% ipython --no-banner

In [1]: import numpy as np

In [2]: np.set_printoptions(precision=3, suppress=True, linewidth=100, floatmode="fixed")

In [3]: J = np.loadtxt("run11.csv", delimiter=",")

In [4]: J
Out[4]: 
array([[ 0.000,  3.000, -2.000,  1.000, -2.000, -3.000,  2.000],
       [ 0.000,  0.000,  2.000,  0.000, -2.000,  1.000, -1.000],
       [ 0.000,  0.000,  0.000, -3.000, -3.000,  1.000,  2.000],
       [ 0.000,  0.000,  0.000,  0.000,  0.000,  1.000,  0.000],
       [ 0.000,  0.000,  0.000,  0.000,  0.000,  2.000,  1.000],
       [ 0.000,  0.000,  0.000,  0.000,  0.000,  0.000,  2.000],
       [ 0.000,  0.000,  0.000,  0.000,  0.000,  0.000,  0.000]])

In [5]: np.linalg.lstsq(J[:-1].T, J[-1])[2]
Out[5]: np.int32(5)

In [6]: np.allclose(J[:-1].T @ np.linalg.lstsq(J[:-1].T, J[-1])[0], J[-1])
Out[6]: True

In [7]: np.abs(np.diag(np.linalg.qr(J)[1])) > 1e-9
Out[7]: array([False, False, False, False, False, False, False])

In [8]: np.round(J @ np.linalg.pinv(J) @ J, 3) + 0
Out[8]: 
array([[ 0.000,  3.000, -2.000,  1.000, -2.000, -3.000,  2.000],
       [ 0.000,  0.000,  2.000,  0.000, -2.000,  1.000, -1.000],
       [ 0.000,  0.000,  0.000, -3.000, -3.000,  1.000,  2.000],
       [ 0.000,  0.000,  0.000,  0.000,  0.000,  1.000,  0.000],
       [ 0.000,  0.000,  0.000,  0.000,  0.000,  2.000,  1.000],
       [ 0.000,  0.000,  0.000,  0.000,  0.000,  0.000,  2.000],
       [ 0.000,  0.000,  0.000,  0.000,  0.000,  0.000,  0.000]])

In [9]: left, sv, Vt = np.linalg.svd(J)

In [10]: sv.round(3) + 0
Out[10]: array([5.864, 5.081, 2.941, 1.949, 1.161, 0.000, 0.000])

In [11]: np.argmax(sv[:-1] / (sv[1:] + 1e-6)) + 1
Out[11]: np.int64(5)

In [12]: B = left[:, :5] @ np.diag(sv[:5]) @ Vt[:5]

In [13]: B.round(3) + 0
Out[13]: 
array([[ 0.000,  3.000, -2.000,  1.000, -2.000, -3.000,  2.000],
       [ 0.000,  0.000,  2.000,  0.000, -2.000,  1.000, -1.000],
       [ 0.000,  0.000,  0.000, -3.000, -3.000,  1.000,  2.000],
       [ 0.000,  0.000,  0.000,  0.000,  0.000,  1.000,  0.000],
       [ 0.000,  0.000,  0.000,  0.000,  0.000,  2.000,  1.000],
       [ 0.000,  0.000,  0.000,  0.000,  0.000,  0.000,  2.000],
       [ 0.000,  0.000,  0.000,  0.000,  0.000,  0.000,  0.000]])

In [14]: np.linalg.matrix_rank(J, rtol=0.05)
Out[14]: np.int64(5)

In [15]: round(np.linalg.norm(J - B, 2), 3), np.round(sv[5], 3)
Out[15]: (np.float64(0.0), np.float64(0.0))

In [16]: left, sv, Vt = np.linalg.svd(J)

In [17]: vecs = Vt[:(sv > 1e-8).sum()]

In [18]: rng = np.random.default_rng(13205)

In [19]: x = J[0] + 5 * J[5] + rng.integers(2) * np.eye(7)[0]

In [20]: x
Out[20]: array([ 1.000,  3.000, -2.000,  1.000, -2.000, -3.000, 12.000])

In [21]: np.linalg.matrix_rank(np.vstack([J, x]))
Out[21]: np.int64(6)

In [22]: np.allclose(vecs.T @ vecs @ x, x)
Out[22]: False

In [23]: np.round(np.linalg.norm(x - vecs.T @ vecs @ x), 3)
Out[23]: np.float64(1.0)

In [24]: np.linalg.cond(J) > 100
Out[24]: np.True_

In [25]: np.linalg.matrix_rank(J, rtol=0.1)
Out[25]: np.int64(5)

In [26]: [round(float(x), 3) for x in np.linalg.svd(J, compute_uv=False)[:3]]
Out[26]: [5.864, 5.081, 2.941]

In [27]: lab = rng.permutation(7)

In [28]: lab
Out[28]: array([1, 3, 6, 2, 0, 5, 4])

In [29]: B = J[lab][:, lab]

In [30]: np.trace(B)
Out[30]: np.float64(0.0)

In [31]: np.round(np.linalg.det(B), 3), np.round(np.linalg.det(J[lab]), 3)
Out[31]: (np.float64(0.0), np.float64(0.0))

In [32]: B
Out[32]: 
array([[ 0.000,  0.000, -1.000,  2.000,  0.000,  1.000, -2.000],
       [ 0.000,  0.000,  0.000,  0.000,  0.000,  1.000,  0.000],
       [ 0.000,  0.000,  0.000,  0.000,  0.000,  0.000,  0.000],
       [ 0.000, -3.000,  2.000,  0.000,  0.000,  1.000, -3.000],
       [ 3.000,  1.000,  2.000, -2.000,  0.000, -3.000, -2.000],
       [ 0.000,  0.000,  2.000,  0.000,  0.000,  0.000,  0.000],
       [ 0.000,  0.000,  1.000,  0.000,  0.000,  2.000,  0.000]])

In [33]: m1 = np.array([[10, 10, 0, 0],
    ...:     [16, 16, 0, 0],
    ...:     [8, 8, 0, 0],
    ...:     [4, 4, 0, 0],
    ...:     [2, 2, 0, 0],
    ...:     [10, 10, 0, 0]])

In [34]: left, sv, Vt = np.linalg.svd(m1)

In [35]: vecs = Vt[:(sv > 1e-8).sum()]

In [36]: x = m1[1] + 3 * m1[0] + rng.integers(2) * np.eye(4)[2]

In [37]: x
Out[37]: array([46.000, 46.000,  0.000,  0.000])

In [38]: round(float(np.linalg.norm(x - vecs.T @ vecs @ x)), 3)
Out[38]: 0.0

In [39]: np.diag(vecs.T @ vecs)
Out[39]: array([0.500, 0.500, 0.000, 0.000])

In [40]: np.linalg.cond(m1) > 100
Out[40]: np.True_

In [41]: round(float(np.linalg.norm(m1, 2) / np.linalg.norm(m1)), 3)
Out[41]: 1.0

In [42]: B = m1 + rng.integers(-2, 3, (6, 1)) @ rng.integers(-2, 3, (1, 4))

In [43]: B
Out[43]: 
array([[10, 10,  0,  0],
       [12, 18, -4, -4],
       [ 4, 10, -4, -4],
       [ 8,  2,  4,  4],
       [ 6,  0,  4,  4],
       [ 6, 12, -4, -4]])

In [44]: np.round(np.linalg.svd(B - m1, compute_uv=False), 3) + 0
Out[44]: array([16.125,  0.000,  0.000,  0.000])

In [45]: np.linalg.matrix_rank(B - m1, tol=1e-8)
Out[45]: np.int64(1)

In [46]: np.abs(B - m1).sum(axis=1)
Out[46]: array([ 0, 14, 14, 14, 14, 14])

In [47]: np.abs(np.diag(np.linalg.qr(m1)[1])) > 1e-9
Out[47]: array([ True, False, False, False])

In [48]: round(np.trace(np.linalg.pinv(m1) @ m1), 3)
Out[48]: np.float64(1.0)

In [49]: np.allclose(m1[:-1].T @ np.linalg.lstsq(m1[:-1].T, m1[-1])[0], m1[-1])
Out[49]: True

In [50]: feats = np.array([[1, -3, 9, -27],
    ...:     [1, -2, 4, -8],
    ...:     [1, -1, 1, -1],
    ...:     [1, 0, 0, 0],
    ...:     [1, 1, 1, 1]])

In [51]: gram = feats.T @ feats

In [52]: np.linalg.eigvalsh(gram)[::-1]
Out[52]: array([904.590,   6.248,   2.427,   0.735])

In [53]: (feats @ feats.T).shape
Out[53]: (5, 5)

In [54]: B = np.c_[feats[:, :2] @ np.array([[0, 9], [-1, -8]]), np.array([2, 2, 2, 1, 1])]

In [55]: B
Out[55]: 
array([[ 3, 33,  2],
       [ 2, 25,  2],
       [ 1, 17,  2],
       [ 0,  9,  1],
       [-1,  1,  1]])

In [56]: np.linalg.norm(np.linalg.qr(feats)[0].T @ B, axis=0) ** 2 / ((B ** 2).sum(axis=0) + 1e-12)
Out[56]: array([1.000, 1.000, 0.991])

In [57]: np.round(np.abs(np.linalg.eigvals(J)).max(), 3)
Out[57]: np.float64(0.0)

In [58]: (J - J.T) / 2
Out[58]: 
array([[ 0.000,  1.500, -1.000,  0.500, -1.000, -1.500,  1.000],
       [-1.500,  0.000,  1.000,  0.000, -1.000,  0.500, -0.500],
       [ 1.000, -1.000,  0.000, -1.500, -1.500,  0.500,  1.000],
       [-0.500,  0.000,  1.500,  0.000,  0.000,  0.500,  0.000],
       [ 1.000,  1.000,  1.500,  0.000,  0.000,  1.000,  0.500],
       [ 1.500, -0.500, -0.500, -0.500, -1.000,  0.000,  1.000],
       [-1.000,  0.500, -1.000,  0.000, -0.500, -1.000,  0.000]])

In [59]: (J + J.T) / 2
Out[59]: 
array([[ 0.000,  1.500, -1.000,  0.500, -1.000, -1.500,  1.000],
       [ 1.500,  0.000,  1.000,  0.000, -1.000,  0.500, -0.500],
       [-1.000,  1.000,  0.000, -1.500, -1.500,  0.500,  1.000],
       [ 0.500,  0.000, -1.500,  0.000,  0.000,  0.500,  0.000],
       [-1.000, -1.000, -1.500,  0.000,  0.000,  1.000,  0.500],
       [-1.500,  0.500,  0.500,  0.500,  1.000,  0.000,  1.000],
       [ 1.000, -0.500,  1.000,  0.000,  0.500,  1.000,  0.000]])
